% python3 -q
>>> import numpy as np
>>> from numpy import linalg as LA
>>> np.set_printoptions(precision=2, suppress=True, linewidth=100)
>>> feats = np.load("dump.npy")
>>> feats
array([[0, 1, 0, 1],
       [1, 0, 0, 1],
       [0, 0, 0, 1],
       [1, 1, 1, 0]])
>>> ang = np.radians(135)
>>> Rm = np.eye(4)
>>> Rm[1, 1] = Rm[3, 3] = np.cos(ang)
>>> Rm[1, 3], Rm[3, 1] = -np.sin(ang), np.sin(ang)
>>> Rm
array([[ 1.  ,  0.  ,  0.  ,  0.  ],
       [ 0.  , -0.71,  0.  , -0.71],
       [ 0.  ,  0.  ,  1.  ,  0.  ],
       [ 0.  ,  0.71,  0.  , -0.71]])
>>> out = feats @ Rm.T
>>> np.allclose(LA.norm(feats, axis=1), LA.norm(out, axis=1))
True
>>> round(LA.det(Rm), 2), np.round(np.trace(Rm), 2)
(np.float64(1.0), np.float64(0.59))
>>> LA.svd(feats, compute_uv=False), LA.svd(out, compute_uv=False)
(array([2.17, 1.48, 1.  , 0.31]), array([2.17, 1.48, 1.  , 0.31]))
>>> np.allclose(feats @ feats.T, out @ out.T)
True
>>> vals, evecs = LA.eig(feats)
>>> vals
array([ 2.17,  0.31, -1.  , -1.48])
>>> np.sort(LA.eigvals(feats @ feats))
array([0.1 , 1.  , 2.19, 4.71])
>>> np.sort(LA.eigvals(feats.T))
array([-1.48, -1.  ,  0.31,  2.17])
>>> feats @ feats
array([[2, 1, 1, 1],
       [1, 2, 1, 1],
       [1, 1, 1, 0],
       [1, 1, 0, 3]])
>>> (feats - feats.T) / 2
array([[0., 0., 0., 0.],
       [0., 0., 0., 0.],
       [0., 0., 0., 0.],
       [0., 0., 0., 0.]])
>>> assert feats == feats.T
Traceback (most recent call last):
  File "<python-input-21>", line 1, in <module>
    assert feats == feats.T
           ^^^^^^^^^^^^^^^^
ValueError: The truth value of an array with more than one element is ambiguous. Use a.any() or a.all()
>>> np.sort(np.abs(LA.eigvals(feats)))
array([0.31, 1.  , 1.48, 2.17])
>>> np.allclose(feats @ feats.T, feats.T @ feats)
True
>>> LA.determinant(feats)
Traceback (most recent call last):
  File "<python-input-24>", line 1, in <module>
    LA.determinant(feats)
    ^^^^^^^^^^^^^^
AttributeError: module 'numpy.linalg' has no attribute 'determinant'
>>> vals, evecs = LA.eigh(feats)
>>> LA.eigvalsh(feats + 3 * np.eye(4))
array([1.52, 2.  , 3.31, 5.17])
>>> print(np.round(evecs.T @ feats @ evecs, 2) + 0)
[[-1.48  0.    0.    0.  ]
 [ 0.   -1.    0.    0.  ]
 [ 0.    0.    0.31  0.  ]
 [ 0.    0.    0.    2.17]]
>>> W0 = np.load("w.npy")
>>> W0
array([[ 0.77, -0.35, -0.23],
       [-0.35,  0.45, -0.35],
       [-0.23, -0.35,  0.77]])
>>> rng = np.random.default_rng(784)
>>> out = W0 + rng.integers(-2, 3, (3, 2)) @ rng.integers(-2, 3, (2, 3))
>>> out
array([[ 3.77, -3.35,  2.77],
       [-0.35,  3.45, -0.35],
       [-2.23, -2.35, -1.23]])
>>> out - W0
array([[ 3., -3.,  3.],
       [ 0.,  3.,  0.],
       [-2., -2., -2.]])
>>> LA.matrix_rank(out - W0, tol=1e-8)
np.int64(2)
>>> vals, evecs = LA.eigh(W0)
>>> print(np.round(evecs.T @ evecs, 2) + 0)
[[1. 0. 0.]
 [0. 1. 0.]
 [0. 0. 1.]]
>>> vals.sum(), np.trace(W0)
(np.float64(2.0), np.float64(2.0))
>>> evecs @ np.diag(vals) @ evecs.T
array([[ 0.77, -0.35, -0.23],
       [-0.35,  0.45, -0.35],
       [-0.23, -0.35,  0.77]])
>>> print(np.round(LA.eigvalsh(W0 @ W0), 2) + 0)
[0. 1. 1.]
>>> LA.eigvalsh(W0 + 5 * np.eye(3))
array([5., 6., 6.])
>>> U, sv, VT = LA.svd(W0)
>>> evecs = VT[:(sv > 1e-8).sum()]
>>> vec = W0[1] + 3 * W0[2] + rng.integers(2) * np.eye(3)[2]
>>> vec
array([-1.03, -0.6 ,  2.97])
>>> LA.matrix_rank(np.vstack([W0, vec]))
np.int64(3)
>>> np.diag(evecs.T @ evecs)
array([0.77, 0.45, 0.77])
>>> rank = LA.matrix_rank(W0)
>>> rank
np.int64(2)
>>> N = LA.svd(W0)[2][rank:].T
>>> np.allclose(W0 @ N, 0)
True
>>> N[:, 0] / N[np.abs(N[:, 0]).round(6).argmax(), 0]
array([0.64, 1.  , 0.64])
>>> LA.matrix_rank(W0.T @ W0), LA.matrix_rank(W0 @ W0.T)
(np.int64(2), np.int64(2))
>>> np.round(LA.norm(W0, 2) / LA.norm(W0), 2)
np.float64(0.71)
>>> [round(float(x), 2) for x in LA.svd(W0, compute_uv=False)[:3]]
[1.0, 1.0, 0.0]
>>> np.argsort(-LA.norm(W0, axis=0).round(6), kind="stable")[:3]
array([0, 2, 1])
>>> m1 = np.load("mat.npy")
>>> m1
array([[0, 1, 3],
       [1, 3, 0],
       [2, 3, 0]])
>>> hat = np.triu(np.array([[1, 1, 0, 0], [1, 2, 2, 2], [2, 2, 1, 1], [2, 2, 0, 0]]), 1) + np.eye(4)
>>> out = hat @ feats @ LA.inv(hat)
>>> np.round(LA.det(out), 2)
np.float64(1.0)
>>> np.round(np.poly(out), 2) + 0
array([ 1.,  0., -4., -2.,  1.])
>>> hat @ feats - feats @ hat
array([[ 1.,  0., -2., -1.],
       [ 2.,  1.,  2.,  2.],
       [ 1.,  1.,  1.,  0.],
       [ 0., -1., -2., -3.]])
>>> print(np.trace(out), np.trace(feats))
0.0 0
>>> out
array([[ 1.,  0.,  0.,  2.],
       [ 3., -1.,  4.,  1.],
       [ 1.,  0.,  1.,  0.],
       [ 1.,  0.,  1., -1.]])
>>> LA.matrix_rank(out)
np.int64(4)
>>> mat = np.loadtxt("run5.csv", delimiter=",")
>>> print(mat)
[[ 0.25 -0.25  0.25 -0.25]
 [-0.25  0.25 -0.25  0.25]
 [ 0.25 -0.25  0.25 -0.25]
 [-0.25  0.25 -0.25  0.25]]
>>> print(np.trace(W0))
2.0
>>> print(np.round(np.sort(np.abs(LA.eigvals(W0))), 2) + 0)
[0. 1. 1.]
>>> np.allclose(W0 @ W0.T, W0.T @ W0)
True
>>> assert W0 == W0.T
Traceback (most recent call last):
  File "<python-input-71>", line 1, in <module>
    assert W0 == W0.T
           ^^^^^^^^^^
ValueError: The truth value of an array with more than one element is ambiguous. Use a.any() or a.all()
>>> print(LA.matrix_power(W0, 3))
[[ 0.77 -0.35 -0.23]
 [-0.35  0.45 -0.35]
 [-0.23 -0.35  0.77]]
>>> W0 @ W0
array([[ 0.77, -0.35, -0.23],
       [-0.35,  0.45, -0.35],
       [-0.23, -0.35,  0.77]])
>>> E = np.load("layer5.npy")
>>> print(E)
[[ 1  0  0  0]
 [ 9  1  0  0]
 [ 1 -1  1  0]
 [ 5 -7 -9  1]]
>>> np.einsum("ii->", E)
np.int64(4)
>>> LA.eigvals(E)
array([1., 1., 1., 1.])
>>> np.einsum("ij,ji->", E, E)
np.int64(4)
>>> round(LA.det(2 * E), 2), np.round(LA.det(E), 2)
(np.float64(16.0), np.float64(1.0))
>>> K = np.loadtxt("test3.csv", delimiter=",")
>>> K
array([[ 19.77,  39.99, -19.47],
       [ 19.68,  39.61, -19.3 ],
       [ 18.56,  41.14, -21.34],
       [ 20.43,  40.09, -21.4 ],
       [ 19.19,  41.72, -19.21],
       [ 19.11,  40.87, -20.23],
       [ 22.16,  40.71, -19.73],
       [ 18.65,  39.32, -21.32],
       [ 21.1 ,  39.54, -19.12],
       [ 20.25,  39.67, -21.17],
       [ 22.2 ,  38.98, -19.37],
       [ 20.21,  41.03, -20.24],
       [ 19.74,  41.06, -19.04],
       [ 21.46,  42.16, -18.12],
       [ 20.56,  41.23, -19.64],
       [ 19.76,  39.55, -20.58],
       [ 20.87,  41.61, -20.52],
       [ 18.74,  39.76, -18.99],
       [ 18.6 ,  39.14, -21.01]])
>>> W2 = K[[0, 1]].astype(float)
>>> for _ in range(5):
...     labels = LA.norm(K[:, None] - W2, axis=-1).argmin(axis=1)
...     W2 = np.array([K[labels == j].mean(axis=0) for j in range(2)])
... 
>>> labels
array([1, 1, 0, 1, 0, 0, 0, 1, 1, 1, 1, 0, 0, 0, 0, 1, 0, 1, 1])
>>> np.bincount(labels)
array([ 9, 10])
>>> labels = K[:, 2] > np.median(K[:, 2])
>>> u = K[labels].mean(axis=0) - K[~labels].mean(axis=0)
>>> np.argsort(-np.abs(u).round(6), kind="stable")
array([2, 0, 1])
>>> print(u)
[0.41 0.14 1.61]
>>> ((K - K.mean(axis=0)) @ u > 0).astype(int)
array([1, 1, 0, 0, 1, 0, 1, 0, 1, 0, 1, 0, 1, 1, 1, 0, 0, 1, 0])
>>> print(np.round((((K - K.mean(axis=0)) @ u > 0) == labels).mean(), 2))
0.95
>>> Xs = K - K.mean(axis=0)
>>> evecs = LA.svd(Xs)[2][:1]
>>> out = Xs - Xs @ evecs.T @ evecs
>>> (Xs @ evecs.T).std(axis=0)
array([1.25])
>>> round(float(LA.norm(out) / LA.norm(Xs)), 2)
0.69
>>> LA.norm(out, axis=1).round(6).argmax()
np.int64(10)
>>> out.std(axis=0)
array([0.58, 0.83, 0.63])
>>> np.diag(evecs.T @ evecs)
array([0.57, 0.12, 0.31])
>>> vec = np.array([3, 3, 8])
>>> rhs = K @ vec
>>> LA.lstsq(K, rhs)[0]
array([3., 3., 8.])
>>> LA.solve(K.T @ K, K.T @ rhs)
array([3., 3., 8.])
>>> try:
...     LA.solve(K, rhs)
... except LA.LinAlgError as e:
...     print("failed:", e)
... 
failed: Last 2 dimensions of the array must be square
>>> rhs = rhs + 0.3 * rng.normal(size=19)
>>> rhs
array([23.35, 23.04,  8.23, 10.35, 28.81, 18.65, 30.18,  3.8 , 29.4 , 10.65, 28.5 , 21.7 , 29.97,
       45.71, 28.29, 12.84, 23.15, 23.17,  4.98])
>>> b, *_ = LA.lstsq(K, rhs)
>>> b
array([2.98, 2.97, 7.93])
>>> np.round(K.T @ (rhs - K @ b), 2) + 0
array([0., 0., 0.])
>>> print(LA.svd(K, compute_uv=False))
[215.     5.25   3.96]
>>> print(np.count_nonzero(K))
57
>>> K.sum(axis=0)
array([ 381.04,  767.18, -379.8 ])
>>> print(K.mean(axis=0))
[ 20.05  40.38 -19.99]
>>> LA.matrix_rank(K)
np.int64(3)
>>> round(LA.norm(K), 2)
np.float64(215.1)
>>> print(np.abs(K).max())
42.16
>>> F = np.load("out10.npy")
>>> F
array([[-0.51, -0.92,  0.34],
       [-0.91, -1.  ,  0.74],
       [-0.45, -0.88,  0.29],
       [-0.16, -0.43,  0.1 ],
       [-0.89, -1.  ,  0.72],
       [-0.45, -0.88,  0.29],
       [ 0.08,  0.23, -0.05],
       [-0.62, -0.97,  0.42],
       [-0.08, -0.23,  0.05],
       [-0.08, -0.23,  0.05],
       [-0.51, -0.92,  0.34],
       [ 0.16,  0.43, -0.1 ],
       [ 0.24,  0.6 , -0.15],
       [ 0.78,  0.99, -0.57],
       [-0.16, -0.43,  0.1 ],
       [ 0.16,  0.43, -0.1 ],
       [ 0.89,  1.  , -0.72],
       [ 0.  ,  0.  ,  0.  ],
       [-0.83, -1.  ,  0.64],
       [ 0.24,  0.6 , -0.15],
       [ 0.  ,  0.  ,  0.  ],
       [-0.94, -1.  ,  0.8 ]])
>>> def softmax(z):
...     e = np.exp(z - z.max(axis=-1, keepdims=True))
...     return e / e.sum(axis=-1, keepdims=True)
... 
>>> softmax(F[10] + 4)
array([0.25, 0.17, 0.58])
>>> np.round(softmax(10 * F[10]), 2) + 0
array([0., 0., 1.])
>>> S = F @ F.T / np.sqrt(3)
>>> softmax(S).round(6).argmax(axis=1)
array([21, 21, 21, 21, 21, 21, 16, 21, 21, 21, 21, 16, 16, 16, 21, 16, 16,  0, 21, 16,  0, 21])
>>> hat = F @ LA.solve(F.T @ F, F.T)
>>> print(round(np.trace(hat), 2))
3.0
>>> np.round(LA.eigvalsh(hat), 2) + 0
array([0., 0., 0., 0., 0., 0., 0., 0., 0., 0., 0., 0., 0., 0., 0., 0., 0., 0., 0., 1., 1., 1.])
>>> np.diag(hat)
array([0.12, 0.2 , 0.13, 0.09, 0.18, 0.13, 0.03, 0.25, 0.03, 0.03, 0.12, 0.09, 0.13, 0.32, 0.09,
       0.09, 0.18, 0.  , 0.16, 0.13, 0.  , 0.47])
>>> out = np.array([[-2, 3], [5, -3], [2, -1]])
>>> np.einsum("ik,kj->ij", F, out)
array([[-2.9 ,  0.89],
       [-1.7 , -0.47],
       [-2.92,  1.  ],
       [-1.63,  0.71],
       [-1.78, -0.39],
       [-2.92,  1.  ],
       [ 0.89, -0.4 ],
       [-2.77,  0.63],
       [-0.89,  0.4 ],
       [-0.89,  0.4 ],
       [-2.9 ,  0.89],
       [ 1.63, -0.71],
       [ 2.22, -0.93],
       [ 2.25, -0.06],
       [-1.63,  0.71],
       [ 1.63, -0.71],
       [ 1.78,  0.39],
       [ 0.  ,  0.  ],
       [-2.06, -0.13],
       [ 2.22, -0.93],
       [ 0.  ,  0.  ],
       [-1.52, -0.62]])
>>> print(out.T @ F.T)
[[-2.9  -1.7  -2.92 -1.63 -1.78 -2.92  0.89 -2.77 -0.89 -0.89 -2.9   1.63  2.22  2.25 -1.63  1.63
   1.78  0.   -2.06  2.22  0.   -1.52]
 [ 0.89 -0.47  1.    0.71 -0.39  1.   -0.4   0.63  0.4   0.4   0.89 -0.71 -0.93 -0.06  0.71 -0.71
   0.39  0.   -0.13 -0.93  0.   -0.62]]
>>> LA.matrix_rank(np.vstack([F, out.T]))
np.int64(3)
>>> np.einsum("ik,kj->ji", F, out)
array([[-2.9 , -1.7 , -2.92, -1.63, -1.78, -2.92,  0.89, -2.77, -0.89, -0.89, -2.9 ,  1.63,  2.22,
         2.25, -1.63,  1.63,  1.78,  0.  , -2.06,  2.22,  0.  , -1.52],
       [ 0.89, -0.47,  1.  ,  0.71, -0.39,  1.  , -0.4 ,  0.63,  0.4 ,  0.4 ,  0.89, -0.71, -0.93,
        -0.06,  0.71, -0.71,  0.39,  0.  , -0.13, -0.93,  0.  , -0.62]])
>>> F @ out
array([[-2.9 ,  0.89],
       [-1.7 , -0.47],
       [-2.92,  1.  ],
       [-1.63,  0.71],
       [-1.78, -0.39],
       [-2.92,  1.  ],
       [ 0.89, -0.4 ],
       [-2.77,  0.63],
       [-0.89,  0.4 ],
       [-0.89,  0.4 ],
       [-2.9 ,  0.89],
       [ 1.63, -0.71],
       [ 2.22, -0.93],
       [ 2.25, -0.06],
       [-1.63,  0.71],
       [ 1.63, -0.71],
       [ 1.78,  0.39],
       [ 0.  ,  0.  ],
       [-2.06, -0.13],
       [ 2.22, -0.93],
       [ 0.  ,  0.  ],
       [-1.52, -0.62]])
>>> data = np.load("m.npy")
>>> data
array([[0, 1, 0, 3],
       [1, 0, 2, 2],
       [0, 1, 0, 3]])
>>> rank = LA.matrix_rank(data)
>>> rank
np.int64(2)
>>> N = LA.svd(data)[2][rank:].T
>>> print(N @ N.T)
[[ 0.81  0.11 -0.37 -0.04]
 [ 0.11  0.83  0.22 -0.28]
 [-0.37  0.22  0.26 -0.07]
 [-0.04 -0.28 -0.07  0.09]]
>>> LA.matrix_rank(data.T @ data), LA.matrix_rank(data @ data.T)
(np.int64(2), np.int64(2))
>>> np.round(data @ N, 2) + 0
array([[0., 0.],
       [0., 0.],
       [0., 0.]])
>>> [int(LA.matrix_rank(np.delete(data, i, axis=0))) for i in range(3)]
[2, 1, 2]
>>> np.allclose(data @ N, 0)
True
>>> print(N.shape)
(4, 2)
>>> U, sv, VT = LA.svd(data)
>>> evecs = VT[:(sv > 1e-8).sum()]
>>> vec = data[1] + -2 * data[2] + rng.integers(2) * np.eye(4)[0]
>>> vec
array([ 2., -2.,  2., -4.])
>>> print(np.round(LA.norm(vec - evecs.T @ evecs @ vec), 2))
0.9
>>> LA.matrix_rank(np.vstack([data, vec]))
np.int64(3)
